In [1]: import numpy as np

In [2]: from numpy import linalg as LA

In [3]: np.set_printoptions(suppress=True, linewidth=160)

In [4]: E = np.load("case1.npy")

In [5]: E
Out[5]: 
array([[0, 0, 0, 0],
       [3, 0, 0, 0],
       [0, 0, 0, 0]])

In [6]: C2 = E.T @ E

In [7]: (E @ E.T).shape
Out[7]: (3, 3)

In [8]: np.diag(C2)
Out[8]: array([9, 0, 0, 0])

In [9]: def softmax(z):
   ...:     e = np.exp(z - z.max(axis=-1, keepdims=True))
   ...:     return e / e.sum(axis=-1, keepdims=True)
   ...: 

In [10]: softmax(10 * E[0])
Out[10]: array([0.25, 0.25, 0.25, 0.25])

In [11]: np.round(softmax(E).sum(axis=1), 3)
Out[11]: array([1., 1., 1.])

In [12]: att = E @ E.T / np.sqrt(4)

In [13]: np.round(softmax(att), 3)
Out[13]: 
array([[0.333, 0.333, 0.333],
       [0.011, 0.978, 0.011],
       [0.333, 0.333, 0.333]])

In [14]: softmax(att)[0] @ E
Out[14]: array([1., 0., 0., 0.])

In [15]: K = np.loadtxt("block3.csv", delimiter=",")

In [16]: K.round(3)
Out[16]: 
array([[ 0.753,  8.383, -2.37 ],
       [-0.568,  5.079, -4.352],
       [-1.539,  2.652, -5.809],
       [-1.34 ,  3.15 , -5.51 ],
       [-3.469, -2.173, -8.704],
       [ 0.647,  8.117, -2.53 ],
       [ 0.754,  8.384, -2.37 ],
       [-2.927, -0.818, -7.891],
       [-2.678, -0.195, -7.517],
       [-1.766,  2.085, -6.149],
       [-2.503,  0.242, -7.255],
       [-0.953,  4.118, -4.929],
       [-3.371, -1.927, -8.556],
       [-2.456,  0.361, -7.184],
       [ 1.555, 10.386, -1.168],
       [ 0.285,  7.212, -3.073],
       [-0.742,  4.646, -4.613]])

In [17]: np.round(LA.svd(K, compute_uv=False), 3) + 0
Out[17]: array([26.654, 19.551,  0.   ])
